$ python3 -q
>>> import numpy as np
>>> np.set_printoptions(suppress=True, linewidth=160)
>>> rd = lambda a: np.round(a, 2) + 0
>>> A = np.array([[-1.0, 3.0, 2.0, 0.0, 1.0],
...     [-1.0, -2.0, -2.0, -1.0, 2.0],
...     [0.0, 0.0, -2.0, -2.0, 2.0],
...     [0.0, 0.0, 2.0, 3.0, 3.0],
...     [0.0, 0.0, 1.0, -2.0, 1.0]])
>>> proj = np.triu(np.array([[0, 3, 0, 3, 0],
...     [0, 1, 3, 3, 2],
...     [3, 0, 3, 2, 2],
...     [3, 3, 3, 1, 1],
...     [1, 1, 1, 1, 3]]), 1) + np.eye(5)
>>> out = proj @ A @ np.linalg.inv(proj)
>>> rd(np.poly(out))
array([  1.,   1.,   2.,  33., 117., 170.])
>>> np.trace(out), np.trace(A)
(np.float64(-1.0), np.float64(-1.0))
>>> rd(np.linalg.det(out))
np.float64(-170.0)
>>> np.linalg.matrix_rank(out)
np.int64(5)
>>> r0, v = A[4], A[0]
>>> r0 @ v
np.float64(3.0)
>>> p = (r0 @ v) / (r0 @ r0) * r0
>>> p
array([ 0. ,  0. ,  0.5, -1. ,  0.5])
>>> (v - p) @ r0
np.float64(0.0)
>>> x = np.array([-2, -2, 1, -2, 1])
>>> rhs = A @ x
>>> rhs
array([-1.,  8.,  4., -1.,  6.])
>>> rd(np.linalg.solve(A.T, A[3]))
array([0., 0., 0., 1., 0.])
>>> rd(np.linalg.solve(A, A[:, 0]))
array([1., 0., 0., 0., 0.])
>>> rd(np.linalg.solve(A, rhs))
array([-2., -2.,  1., -2.,  1.])
>>> q, V = np.linalg.qr(A[:, :4])[0], np.linalg.qr(A[:, 4:])[0]
>>> sv = np.linalg.svd(q.T @ V, compute_uv=False)
>>> rd(np.degrees(np.arccos(sv.clip(0, 1))))
array([55.77])
>>> rd(sv)
array([0.56])
>>> (sv > 0.9).sum()
np.int64(0)
>>> rd(np.linalg.norm(q @ q.T - V @ V.T, 2))
np.float64(1.0)
>>> J = np.array([[-0.5, 0.6, 0.7, -1.5],
...     [1.6, -0.3, -0.6, -0.1],
...     [0.0, -0.9, -1.6, -2.3]])
>>> J[:, 3] *= 3
>>> rd(J)
array([[-0.5,  0.6,  0.7, -4.5],
       [ 1.6, -0.3, -0.6, -0.3],
       [ 0. , -0.9, -1.6, -6.9]])
>>> def softmax(z):
...     e = np.exp(z - z.max(axis=-1, keepdims=True))
...     return e / e.sum(axis=-1, keepdims=True)
... 
>>> rd(softmax(J).sum(axis=1))
array([1., 1., 1.])
>>> rd(softmax(J[0]))
array([0.14, 0.41, 0.45, 0.  ])
>>> S = J @ J.T / np.sqrt(4)
>>> softmax(S).round(6).argmax(axis=1)
array([2, 2, 2])
>>> rd(softmax(S)[0] @ J)
array([-0.01, -0.87, -1.56, -6.86])
>>> rd(np.linalg.norm(J, 2))
np.float64(8.32)
>>> np.linalg.norm(J, axis=1).argmax()
np.int64(2)
>>> rd(J[0] @ J[2])
np.float64(29.39)
>>> rd(np.linalg.norm(J, axis=0))
array([1.68, 1.12, 1.85, 8.24])
>>> rd(np.linalg.norm(J) ** 2 / np.linalg.norm(J, 2) ** 2)
np.float64(1.09)
>>> X = np.loadtxt("data.csv", delimiter=",")
>>> rd(X)
array([[0.76, 0.08, 0.42],
       [0.08, 0.01, 0.05],
       [0.42, 0.05, 0.23]])
>>> x = np.array([-6, 8, -4])
>>> rd(np.linalg.eigvalsh(2 * X - np.eye(3)))
array([-1., -1.,  1.])
>>> rd(X @ x)
array([-5.55, -0.62, -3.08])
>>> rd(X @ X @ x)
array([-5.55, -0.62, -3.08])
>>> np.abs(np.diag(np.linalg.qr(X)[1])) > 1e-9
array([ True, False, False])
>>> np.linalg.lstsq(X[:-1].T, X[-1])[2]
np.int32(1)
>>> np.unique(X.round(6), axis=0).shape
(3, 3)
>>> rd(np.linalg.eigvals(X))
array([1., 0., 0.])
>>> rd(np.linalg.det(X[::-1]))
np.float64(0.0)
>>> rd(np.kron(np.eye(2, dtype=int), X))
array([[0.76, 0.08, 0.42, 0.  , 0.  , 0.  ],
       [0.08, 0.01, 0.05, 0.  , 0.  , 0.  ],
       [0.42, 0.05, 0.23, 0.  , 0.  , 0.  ],
       [0.  , 0.  , 0.  , 0.76, 0.08, 0.42],
       [0.  , 0.  , 0.  , 0.08, 0.01, 0.05],
       [0.  , 0.  , 0.  , 0.42, 0.05, 0.23]])
>>> rd(np.poly(X))
array([ 1., -1.,  0.,  0.])
>>> rd(np.linalg.eigvals(X).sum().real)
np.float64(1.0)
>>> rd(np.einsum("ii->", X))
np.float64(1.0)
>>> t3 = np.stack([X, -3 * X, X[::-1]])
>>> (t3 @ X.T).shape
(3, 3, 3)
>>> rd(np.einsum("bij,cij->bc", t3, t3))
array([[ 1.  , -3.  ,  0.85],
       [-3.  ,  9.  , -2.55],
       [ 0.85, -2.55,  1.  ]])
>>> rd(t3.sum(axis=0))
array([[-1.09, -0.12, -0.61],
       [-0.08, -0.01, -0.05],
       [-0.08, -0.01, -0.05]])
